% ipython --no-banner

In [1]: import numpy as np

In [2]: from numpy import linalg as LA

In [3]: np.set_printoptions(precision=2, suppress=True, linewidth=120, floatmode="fixed")

In [4]: rnd = lambda a: np.round(a, 2) + 0

In [5]: rng = np.random.default_rng(602155)

In [6]: lab = rng.integers(0, 3, 4)

In [7]: X = np.array([[3, 0, 1, 0], [0, 3, 2, 3], [2, 3, 0, 2], [3, 1, 0, 2]]) * (lab[:, None] == lab)

In [8]: print(X)
[[3 0 0 0]
 [0 3 2 3]
 [0 3 0 2]
 [0 1 0 2]]

In [9]: q = X.astype(float).copy()

In [10]: for j in range(4):
    ...:     q[:, j] -= q[:, :j] @ (q[:, :j].T @ q[:, j])
    ...:     q[:, j] /= LA.norm(q[:, j])
    ...: 

In [11]: print(rnd(q))
[[ 1.00  0.00  0.00  0.00]
 [ 0.00  0.69  0.73  0.00]
 [ 0.00  0.69 -0.65 -0.32]
 [ 0.00  0.23 -0.22  0.95]]

In [12]: print(rnd(q.T @ q))
[[1.00 0.00 0.00 0.00]
 [0.00 1.00 0.00 0.00]
 [0.00 0.00 1.00 0.00]
 [0.00 0.00 0.00 1.00]]

In [13]: w, vecs = LA.eig(X)

In [14]: print(rnd(np.sort(LA.eigvals(X.T))))
[-1.38  1.10  3.00  5.28]

In [15]: print(rnd(np.sort(LA.eigvals(X @ X))))
[ 1.21  1.90  9.00 27.89]

In [16]: print(rnd(X @ vecs[:, 0] - w[0] * vecs[:, 0]))
[0.00 0.00 0.00 0.00]

In [17]: print(rnd(np.sort(LA.eigvals(LA.inv(X)))))
[-0.72  0.19  0.33  0.91]

In [18]: print(rnd(np.prod(w)))
-24.0

In [19]: left, sv, VT = LA.svd(X, full_matrices=False)

In [20]: print(rnd(sv / sv[0]))
[1.00 0.49 0.23 0.16]

In [21]: print(rnd(VT @ VT.T))
[[1.00 0.00 0.00 0.00]
 [0.00 1.00 0.00 0.00]
 [0.00 0.00 1.00 0.00]
 [0.00 0.00 0.00 1.00]]

In [22]: print(rnd(sv))
[6.10 3.00 1.38 0.95]

In [23]: print(left.shape, sv.shape, VT.shape)
(4, 4) (4,) (4, 4)

In [24]: print(rnd(np.sqrt((sv ** 2).sum())), rnd(LA.norm(X)))
7.0 7.0

In [25]: print(rnd(left.T @ left))
[[1.00 0.00 0.00 0.00]
 [0.00 1.00 0.00 0.00]
 [0.00 0.00 1.00 0.00]
 [0.00 0.00 0.00 1.00]]

In [26]: print(rnd(np.cumsum(sv ** 2) / np.sum(sv ** 2)))
[0.76 0.94 0.98 1.00]
